$ python -q
>>> import numpy as np
>>> np.set_printoptions(precision=2, suppress=True, linewidth=100)
>>> rnd = lambda a: np.round(a, 2) + 0
>>> feats = np.loadtxt("arr.csv", delimiter=",")
>>> rnd(feats)
array([[0.03, 0.06, 0.06, 0.03, 0.06, 0.09, 0.06, 0.09, 0.15, 0.06, 0.03, 0.15, 0.12],
       [0.19, 0.23, 0.04, 0.08, 0.  , 0.04, 0.12, 0.04, 0.08, 0.  , 0.04, 0.15, 0.  ],
       [0.11, 0.09, 0.11, 0.03, 0.11, 0.11, 0.14, 0.06, 0.03, 0.09, 0.  , 0.  , 0.11],
       [0.  , 0.03, 0.13, 0.15, 0.05, 0.08, 0.05, 0.05, 0.1 , 0.03, 0.1 , 0.13, 0.1 ],
       [0.07, 0.  , 0.1 , 0.14, 0.07, 0.03, 0.14, 0.07, 0.07, 0.07, 0.03, 0.1 , 0.1 ],
       [0.05, 0.05, 0.1 , 0.1 , 0.12, 0.05, 0.05, 0.1 , 0.08, 0.08, 0.08, 0.12, 0.02],
       [0.03, 0.  , 0.17, 0.07, 0.  , 0.17, 0.07, 0.03, 0.17, 0.1 , 0.  , 0.  , 0.17],
       [0.07, 0.  , 0.07, 0.15, 0.15, 0.07, 0.04, 0.15, 0.04, 0.11, 0.04, 0.04, 0.07],
       [0.1 , 0.  , 0.05, 0.12, 0.  , 0.08, 0.1 , 0.08, 0.15, 0.12, 0.08, 0.08, 0.05],
       [0.03, 0.  , 0.  , 0.1 , 0.17, 0.03, 0.07, 0.07, 0.03, 0.17, 0.14, 0.03, 0.14],
       [0.14, 0.09, 0.11, 0.  , 0.06, 0.11, 0.  , 0.06, 0.11, 0.09, 0.14, 0.09, 0.  ],
       [0.11, 0.08, 0.08, 0.03, 0.03, 0.14, 0.03, 0.11, 0.05, 0.08, 0.08, 0.14, 0.05],
       [0.04, 0.16, 0.08, 0.04, 0.04, 0.04, 0.  , 0.04, 0.12, 0.04, 0.16, 0.12, 0.12]])
>>> rng = np.random.default_rng(64653)
>>> Y = feats + rng.integers(-2, 3, (13, 1)) @ rng.integers(-2, 3, (1, 13))
>>> rnd(Y)
array([[ 2.03,  0.06,  2.06,  0.03,  0.06, -3.91, -3.94,  0.09, -3.85, -3.94, -3.97, -3.85, -3.88],
       [-0.81,  0.23, -0.96,  0.08,  0.  ,  2.04,  2.12,  0.04,  2.08,  2.  ,  2.04,  2.15,  2.  ],
       [ 0.11,  0.09,  0.11,  0.03,  0.11,  0.11,  0.14,  0.06,  0.03,  0.09,  0.  ,  0.  ,  0.11],
       [-2.  ,  0.03, -1.87,  0.15,  0.05,  4.08,  4.05,  0.05,  4.1 ,  4.03,  4.1 ,  4.13,  4.1 ],
       [ 1.07,  0.  ,  1.1 ,  0.14,  0.07, -1.97, -1.86,  0.07, -1.93, -1.93, -1.97, -1.9 , -1.9 ],
       [ 1.05,  0.05,  1.1 ,  0.1 ,  0.12, -1.95, -1.95,  0.1 , -1.92, -1.92, -1.92, -1.88, -1.98],
       [ 0.03,  0.  ,  0.17,  0.07,  0.  ,  0.17,  0.07,  0.03,  0.17,  0.1 ,  0.  ,  0.  ,  0.17],
       [ 1.07,  0.  ,  1.07,  0.15,  0.15, -1.93, -1.96,  0.15, -1.96, -1.89, -1.96, -1.96, -1.93],
       [ 2.1 ,  0.  ,  2.05,  0.12,  0.  , -3.92, -3.9 ,  0.08, -3.85, -3.88, -3.92, -3.92, -3.95],
       [-1.97,  0.  , -2.  ,  0.1 ,  0.17,  4.03,  4.07,  0.07,  4.03,  4.17,  4.14,  4.03,  4.14],
       [ 0.14,  0.09,  0.11,  0.  ,  0.06,  0.11,  0.  ,  0.06,  0.11,  0.09,  0.14,  0.09,  0.  ],
       [ 2.11,  0.08,  2.08,  0.03,  0.03, -3.86, -3.97,  0.11, -3.95, -3.92, -3.92, -3.86, -3.95],
       [ 1.04,  0.16,  1.08,  0.04,  0.04, -1.96, -2.  ,  0.04, -1.88, -1.96, -1.84, -1.88, -1.88]])
>>> np.linalg.matrix_rank(Y - feats, tol=1e-8)
np.int64(1)
>>> np.abs(Y - feats).sum(axis=1)
array([32., 16.,  0., 32., 16., 16.,  0., 16., 32., 32.,  0., 32., 16.])
>>> rnd(np.linalg.svd(Y - feats, compute_uv=False))
array([27.39,  0.  ,  0.  ,  0.  ,  0.  ,  0.  ,  0.  ,  0.  ,  0.  ,  0.  ,  0.  ,  0.  ,  0.  ])
>>> np.linalg.matrix_rank(feats)
np.int64(13)
>>> feats[:, 13]
Traceback (most recent call last):
  File "<python-input-12>", line 1, in <module>
    feats[:, 13]
    ~~~~~^^^^^^^
IndexError: index 13 is out of bounds for axis 1 with size 13
>>> np.unravel_index(np.abs(feats).argmax(), feats.shape)
(np.int64(1), np.int64(1))
>>> rnd(np.linalg.norm(feats))
np.float64(1.19)
>>> feats.shape
(13, 13)
>>> ang = np.radians(90)
>>> Rm = np.eye(13)
>>> Rm[7, 7] = Rm[11, 11] = np.cos(ang)
>>> Rm[7, 11], Rm[11, 7] = -np.sin(ang), np.sin(ang)
>>> Y = feats @ Rm.T
>>> rnd(np.linalg.det(Rm)), np.trace(Rm)
(np.float64(1.0), np.float64(11.0))
>>> rnd(np.linalg.svd(feats, compute_uv=False)), rnd(np.linalg.svd(Y, compute_uv=False))
(array([1.01, 0.36, 0.28, 0.24, 0.22, 0.18, 0.16, 0.13, 0.09, 0.08, 0.04, 0.03, 0.02]), array([1.01, 0.36, 0.28, 0.24, 0.22, 0.18, 0.16, 0.13, 0.09, 0.08, 0.04, 0.03, 0.02]))
>>> E = np.loadtxt("run13.csv", delimiter=",")
>>> E
array([[ 3.32,  3.59,  4.17, -3.59, -2.09, -1.23,  7.49,  2.4 ],
       [ 3.  , -1.22, -5.44,  1.18,  0.26,  0.92, -0.01,  0.61],
       [ 1.41, -0.7 ,  0.13,  0.27, -0.72, -0.6 ,  1.4 ,  0.58],
       [ 2.41, -1.08, -1.66,  0.72, -0.61, -0.31,  1.4 ,  0.8 ],
       [ 2.51,  4.17,  0.37, -3.4 , -0.48,  0.61,  4.66,  1.59],
       [ 5.3 ,  2.82,  0.6 , -2.79, -1.91, -0.57,  7.5 ,  2.83],
       [ 4.9 , -0.59, -0.19, -0.21, -2.02, -1.31,  5.31,  2.21],
       [ 2.08,  0.79, -0.39, -0.82, -0.62, -0.08,  2.45,  1.03],
       [-0.01, -0.03,  0.02, -0.01,  0.  ,  0.01, -0.02, -0.03],
       [ 1.4 ,  3.01, -1.  , -2.19,  0.19,  1.  ,  2.18,  0.76],
       [ 6.19, -2.92, -3.25,  1.68, -1.92, -1.22,  4.19,  2.22],
       [ 3.41, -1.48, -3.52,  1.12, -0.52,  0.01,  1.39,  1.02],
       [ 6.28,  2.39, -1.18, -2.38, -1.79, -0.32,  7.52,  3.  ],
       [ 4.87,  3.13, -1.3 , -2.67, -1.1 ,  0.33,  6.13,  2.41],
       [ 2.08,  0.81, -0.41, -0.82, -0.6 , -0.13,  2.51,  0.97],
       [ 4.3 ,  3.16,  2.44, -3.18, -2.  , -0.93,  7.49,  2.59],
       [ 4.39, -1.9 , -5.3 ,  1.5 , -0.42,  0.26,  1.4 ,  1.22],
       [ 4.08,  0.04, -4.02,  0.01, -0.43,  0.49,  2.49,  1.39],
       [ 4.59,  1.28,  1.13, -1.69, -1.97, -1.08,  6.41,  2.41],
       [ 0.78,  3.1 ,  2.68, -2.73, -0.71, -0.21,  3.59,  0.99],
       [-0.03,  0.01,  0.02,  0.  , -0.04,  0.05, -0.03,  0.02],
       [ 2.81,  2.26, -0.89, -1.89, -0.51,  0.43,  3.6 ,  1.4 ],
       [ 3.6 ,  1.72,  2.91, -2.13, -2.12, -1.4 ,  6.41,  2.18],
       [ 1.9 ,  4.32,  4.05, -3.91, -1.41, -0.62,  6.11,  1.8 ],
       [ 1.41, -0.71,  0.1 ,  0.3 , -0.73, -0.63,  1.44,  0.62],
       [ 3.63,  1.71,  2.88, -2.13, -2.14, -1.37,  6.37,  2.2 ],
       [ 5.9 , -0.97, -2.02,  0.2 , -1.89, -0.98,  5.3 ,  2.43],
       [ 1.48,  4.62,  2.17, -3.79, -0.6 ,  0.35,  4.7 ,  1.41],
       [ 2.68,  0.68, -4.09, -0.31,  0.26,  1.11,  1.07,  0.81],
       [ 6.6 ,  0.53, -2.48, -0.91, -1.8 , -0.55,  6.42,  2.83],
       [ 1.4 , -0.7 ,  0.08,  0.32, -0.7 , -0.62,  1.37,  0.59],
       [ 5.21, -2.48, -1.53,  1.32, -2.  , -1.52,  4.19,  2.04],
       [ 5.64,  0.86, -0.66, -1.28, -1.89, -0.8 ,  6.38,  2.59],
       [ 2.39, -1.12, -1.73,  0.69, -0.62, -0.31,  1.44,  0.81],
       [ 0.96, -0.4 , -1.81,  0.4 ,  0.09,  0.29,  0.02,  0.2 ],
       [ 0.68,  1.46, -0.46, -1.1 ,  0.1 ,  0.5 ,  1.08,  0.36],
       [ 3.23,  2.03,  0.98, -1.98, -1.29, -0.5 ,  5.  ,  1.79],
       [ 6.21, -2.88, -3.31,  1.69, -1.92, -1.22,  4.2 ,  2.2 ],
       [ 1.12,  4.91,  0.34, -3.73,  0.22,  1.22,  3.29,  0.98],
       [ 2.79,  2.33, -0.89, -1.92, -0.51,  0.41,  3.59,  1.39],
       [ 1.09,  4.89,  0.3 , -3.7 ,  0.23,  1.2 ,  3.33,  0.98],
       [ 2.1 ,  0.79, -0.42, -0.79, -0.61, -0.09,  2.5 ,  1.02],
       [-0.63,  3.77,  2.62, -3.02, -0.03,  0.4 ,  2.23,  0.38],
       [ 3.82, -1.8 , -1.6 ,  0.99, -1.28, -0.89,  2.83,  1.38],
       [ 3.5 ,  3.81, -1.42, -3.  , -0.42,  0.88,  4.66,  1.79],
       [ 2.21,  2.34,  2.85, -2.4 , -1.4 , -0.8 ,  5.03,  1.59]])
>>> vec = np.array([-2, -3, 0, 1, -3, 0, -2, 1])
>>> target = E @ vec
>>> rnd(np.linalg.pinv(E) @ E)
array([[1., 0., 0., 0., 0., 0., 0., 0.],
       [0., 1., 0., 0., 0., 0., 0., 0.],
       [0., 0., 1., 0., 0., 0., 0., 0.],
       [0., 0., 0., 1., 0., 0., 0., 0.],
       [0., 0., 0., 0., 1., 0., 0., 0.],
       [0., 0., 0., 0., 0., 1., 0., 0.],
       [0., 0., 0., 0., 0., 0., 1., 0.],
       [0., 0., 0., 0., 0., 0., 0., 1.]])
>>> rnd(np.linalg.lstsq(E, target)[0])
array([-2., -3.,  0.,  1., -3.,  0., -2.,  1.])
>>> target = target + 0.1 * rng.normal(size=46)
>>> rnd(target)
array([-27.27,  -1.24,  -0.6 ,  -0.99, -27.33, -28.32, -10.62,  -9.51,   0.01, -18.24,  -2.42,
        -1.49, -28.93, -28.42,  -9.71, -27.63,  -2.09, -10.46, -19.19, -17.81,   0.27, -18.55,
       -18.83, -26.88,  -0.38, -18.72, -11.05, -26.7 ,  -9.83, -20.13,  -0.52,  -1.89, -19.7 ,
        -1.06,  -0.49,  -8.79, -18.87,  -2.59, -26.94, -18.65, -27.02,  -9.4 , -17.06,  -1.75,
       -27.76, -18.05])
>>> beta, *_ = np.linalg.lstsq(E, target)
>>> beta.round()
array([-2., -2.,  0.,  2., -3.,  0., -2.,  2.])
>>> rnd(E.T @ (target - E @ beta))
array([0., 0., 0., 0., 0., 0., 0., 0.])
